$ python -q
>>> import numpy as np
>>> np.set_printoptions(precision=3, suppress=True, linewidth=200)
>>> def rnd(a):
...     return np.round(a, 3) + 0
... 
>>> data = np.load("test11.npy")
>>> print(data)
[[-5  1  0 -4]
 [ 4 -1  3 -1]
 [-1  3 -2  1]
 [ 0 -3  5 -6]
 [-5  1  0 -4]
 [ 0  0  0  0]
 [ 0 -3  5 -6]
 [ 4  7  3  0]
 [-6  4 -2 -3]
 [-5  1  0 -4]
 [-1  3 -2  1]
 [ 5 -4  5 -2]
 [ 0  0  0  0]
 [-5  1  0 -4]
 [ 5 -4  5 -2]
 [-5  1  0 -4]
 [ 5 -4  5 -2]
 [ 5  4  5 -1]
 [-5  1  0 -4]
 [-1  3 -2  1]
 [ 5  4  5 -1]
 [ 0  0  0  0]]
>>> C = data[[16, 2]].astype(float)
>>> for _ in range(4):
...     idx = np.linalg.norm(data[:, None] - C, axis=-1).argmin(axis=1)
...     C = np.array([data[idx == j].mean(axis=0) for j in range(2)])
... 
>>> print(idx)
[1 0 1 0 1 1 0 0 1 1 1 0 1 1 0 1 0 0 1 1 0 1]
>>> print(rnd(C[1] - C[0]))
[-6.667  1.906 -5.171  0.487]
>>> print(rnd(C))
[[ 3.667 -0.444  4.556 -2.333]
 [-3.     1.462 -0.615 -1.846]]
>>> T = np.stack([data, -2 * data, data[::-1]])
>>> print(rnd(np.linalg.norm(T, axis=(1, 2))))
[30.773 61.547 30.773]
>>> print(T.shape)
(3, 22, 4)
>>> print(np.einsum("bij,cij->bc", T, T))
[[  947 -1894   192]
 [-1894  3788  -384]
 [  192  -384   947]]
>>> M2 = np.array([[1, 1], [1, -1]])
>>> rng = np.random.default_rng(21)
>>> X = np.kron(M2, np.kron(M2, M2))[rng.permutation(8)][:3]
>>> print(X)
[[ 1 -1  1 -1 -1  1 -1  1]
 [ 1  1  1  1  1  1  1  1]
 [ 1  1  1  1 -1 -1 -1 -1]]
>>> M2 = X / np.linalg.norm(X, axis=1)
Traceback (most recent call last):
  File "<python-input-18>", line 1, in <module>
    M2 = X / np.linalg.norm(X, axis=1)
         ~~^~~~~~~~~~~~~~~~~~~~~~~~~~~
ValueError: operands could not be broadcast together with shapes (3,8) (3,) 
>>> M2 = X / np.linalg.norm(X, axis=1, keepdims=True)
>>> gram = M2 @ M2.T
>>> print((gram - 2 * np.eye(3)).round(6).argmax(axis=1))
[1 0 0]
>>> print(np.argwhere(np.triu(np.abs(gram) > 0.95, 1)))
[]
>>> print(rnd(np.linalg.norm(M2, axis=1)))
[1. 1. 1.]
>>> print(rnd(gram))
[[1. 0. 0.]
 [0. 1. 0.]
 [0. 0. 1.]]
>>> print(rnd(gram[2]))
[0. 0. 1.]
>>> cen = data - data.mean(axis=0)
>>> V = np.linalg.svd(cen)[2][:3]
>>> M2 = cen - cen @ V.T @ V
>>> print(rnd(np.cov(cen @ V.T, rowvar=False)))
[[22.873  0.     0.   ]
 [ 0.    11.161  0.   ]
 [ 0.     0.     3.73 ]]
>>> print(rnd((cen @ V.T).std(axis=0)))
[4.673 3.264 1.887]
>>> print(rnd(np.diag(V.T @ V)))
[0.777 0.997 0.599 0.627]
>>> print(rnd(M2.std(axis=0)))
[0.074 0.008 0.099 0.095]
>>> gram = X.T @ X
>>> print((X @ X.T).shape)
(3, 3)
>>> print(rnd(np.linalg.eigvalsh(gram)[::-1]))
[8. 8. 8. 0. 0. 0. 0. 0.]
>>> print(rnd(np.linalg.svd(X, compute_uv=False) ** 2))
[8. 8. 8.]
>>> print(np.trace(gram), (X ** 2).sum())
24 24
>>> print(np.allclose(gram, gram.T))
True
>>> print(np.linalg.matrix_rank(gram))
3
>>> M2 = np.array([[3, 0, 1],
...     [0, 0, 3],
...     [2, 1, 2],
...     [3, 2, 1],
...     [1, 1, 3],
...     [2, 1, 2],
...     [0, 3, 1],
...     [3, 3, 1]])
>>> print(np.einsum("ik,kj->ji", X, M2))
[[ 6 14  2]
 [-1 11 -5]
 [-2 14  0]]
>>> r0 = np.array([-3, -3, -2])
>>> print(np.polyval(r0, X[2]))
[-8 -8 -8 -8 -2 -2 -2 -2]
>>> M = np.load("arr.npy")
>>> print(M)
[[ 2.248 -0.199  1.892]
 [ 2.696 -5.446  1.059]
 [ 1.794 -0.382 -0.017]
 [ 1.759 -3.197 -1.562]
 [ 1.01   3.879 -1.02 ]
 [ 2.738 -3.985  1.961]
 [ 3.641 -7.078  4.023]
 [ 2.452 -4.376  0.62 ]
 [ 2.173  0.654  2.018]
 [ 1.873 -0.882  0.049]
 [ 2.316 -1.335  1.597]
 [ 1.956 -3.634 -0.994]
 [ 1.809 -6.718 -3.121]
 [ 3.142 -0.791  5.174]
 [ 3.492 -5.381  4.276]
 [ 2.493 -0.504  2.721]
 [ 1.957 -2.239 -0.292]
 [ 2.899 -0.868  4.162]
 [ 2.045 -1.23   0.567]
 [ 2.35  -0.091  2.352]
 [ 2.195 -2.59   0.487]
 [ 3.061 -4.718  2.887]
 [ 2.626 -0.951  3.028]
 [ 1.69  -1.822 -1.152]
 [ 1.753 -2.952 -1.463]
 [ 4.019 -6.33   5.909]
 [ 2.307 -2.539  0.958]]
>>> cen = M - M.mean(axis=0)
>>> Uu, s, vt = np.linalg.svd(cen, full_matrices=False)
>>> print((np.sign(Uu[:, 0]) == np.sign(Uu[0, 0])).astype(int))
[1 0 1 1 1 0 0 0 1 1 1 1 0 0 0 1 1 1 1 1 1 0 1 1 1 0 1]
>>> print(np.abs(Uu[:, 0]).argmax())
4
>>> print(rnd(cen.mean(axis=0)))
[0. 0. 0.]
>>> print(np.searchsorted(np.cumsum(s ** 2) / (s ** 2).sum(), 0.9) + 1)
2
>>> print(rnd(vt[0] * np.sign(vt[0, np.abs(vt[0]).argmax()])))
[-0.216  0.879 -0.425]
>>> print(rnd(np.abs(vt[-1])))
[0.963 0.12  0.241]
>>> print(np.abs(vt[0]).argmax())
1
>>> M2 = X + rng.integers(-2, 3, (3, 1)) @ rng.integers(-2, 3, (1, 8))
>>> print(M2)
[[-1  0  1 -3  1  0 -3 -1]
 [ 3  0  1  3 -1  2  3  3]
 [ 3  0  1  3 -3  0  1  1]]
>>> print(np.abs(M2 - X).sum(axis=1))
[12 12 12]
>>> print(rnd(np.linalg.svd(M2 - X, compute_uv=False)))
[8.124 0.    0.   ]
>>> print(np.linalg.matrix_rank(M2 - X, tol=1e-8))
1
>>> print(M2 - X)
[[-2  1  0 -2  2 -1 -2 -2]
 [ 2 -1  0  2 -2  1  2  2]
 [ 2 -1  0  2 -2  1  2  2]]
>>> vec = np.array([-1, -2, -2, 0, -2, 3, -1, 2])
>>> h1 = np.maximum(M2 @ vec, 0)
>>> print(np.flatnonzero(h1 > 1e-9))
[1 2]
>>> M2 = np.c_[M[:, :1] @ np.array([[-2]]), np.array([-2, 0, -1, 2, 2, -2, -2, 2, 1, -2, 1, -1, 1, 0, -2, 2, 2, -2, -2, 1, -1, 0, 1, 0, 0, -2, 1])]
>>> print(M2)
[[-4.496 -2.   ]
 [-5.392  0.   ]
 [-3.588 -1.   ]
 [-3.518  2.   ]
 [-2.02   2.   ]
 [-5.476 -2.   ]
 [-7.282 -2.   ]
 [-4.904  2.   ]
 [-4.346  1.   ]
 [-3.746 -2.   ]
 [-4.632  1.   ]
 [-3.912 -1.   ]
 [-3.618  1.   ]
 [-6.284  0.   ]
 [-6.984 -2.   ]
 [-4.986  2.   ]
 [-3.914  2.   ]
 [-5.798 -2.   ]
 [-4.09  -2.   ]
 [-4.7    1.   ]
 [-4.39  -1.   ]
 [-6.122  0.   ]
 [-5.252  1.   ]
 [-3.38   0.   ]
 [-3.506  0.   ]
 [-8.038 -2.   ]
 [-4.614  1.   ]]
>>> print(np.linalg.matrix_rank(np.c_[M, M2]))
4
>>> print(np.linalg.matrix_rank(M2))
2
>>> print(rnd(np.linalg.norm(np.linalg.qr(M)[0].T @ M2, axis=0) ** 2 / ((M2 ** 2).sum(axis=0) + 1e-12)))
[1.    0.199]
>>> J = np.loadtxt("layer14.csv", delimiter=",")
>>> print(J)
[[ 1.329 -1.495]
 [-1.495 -1.329]]
>>> vec = np.array([0, -1])
>>> h1 = np.maximum(J @ vec, 0)
>>> print(rnd(J.T @ h1))
[ 0.    -4.001]
>>> K = np.array([[0.8, -0.1, 1.4],
...     [-0.6, 0.8, -0.6],
...     [0.6, -0.2, -0.3],
...     [0.8, 0.3, -0.9],
...     [-1.3, -0.8, 0.3]])
>>> K[4] = K[0] + 0.05 * rng.normal(size=3)
>>> print(rnd(K))
[[ 0.8   -0.1    1.4  ]
 [-0.6    0.8   -0.6  ]
 [ 0.6   -0.2   -0.3  ]
 [ 0.8    0.3   -0.9  ]
 [ 0.829 -0.068  1.315]]
>>> vec = np.array([-4, 8, -4])
>>> print(rnd(K @ vec))
[-9.6   11.2   -2.8    2.8   -9.123]
>>> print(np.sign((K @ vec).round(6)))
[-1.  1. -1.  1. -1.]
>>> print(rnd(K @ np.ones(3)))
[ 2.1   -0.4    0.1    0.2    2.076]
>>> vec = np.array([-2, 1, 3])
>>> target = K @ vec
>>> print(rnd(np.linalg.pinv(K) @ K))
[[1. 0. 0.]
 [0. 1. 0.]
 [0. 0. 1.]]
>>> print(rnd(np.linalg.lstsq(K, target)[0]))
[-2.  1.  3.]
>>> target = target + 0.1 * rng.normal(size=5)
>>> print(rnd(target))
[ 2.343  0.355 -2.203 -3.782  2.34 ]
>>> b, *_ = np.linalg.lstsq(K, target)
>>> print(rnd(b))
[-1.867  1.215  2.918]
>>> print(rnd(K.T @ (target - K @ b)))
[0. 0. 0.]
>>> print(rnd(np.linalg.norm(target - K @ b)))
0.19
>>> F = np.array([[-3, -2, -1, 0, 1], [2, 3, 4, 5, 6], [7, 8, 9, 10, 11]])
>>> vec = np.array([-3, 2, -2, 0, 1])
>>> print(F @ vec)
[  8  -2 -12]
>>> print(np.sign((F @ vec).round(6)))
[ 1 -1 -1]
>>> print(rnd(J.mean(axis=0)))
[-0.083 -1.412]
>>> print(np.count_nonzero(J))
4
>>> print(rnd(np.linalg.svd(J, compute_uv=False)))
[2. 2.]
>>> print(np.abs(J).max())
1.495
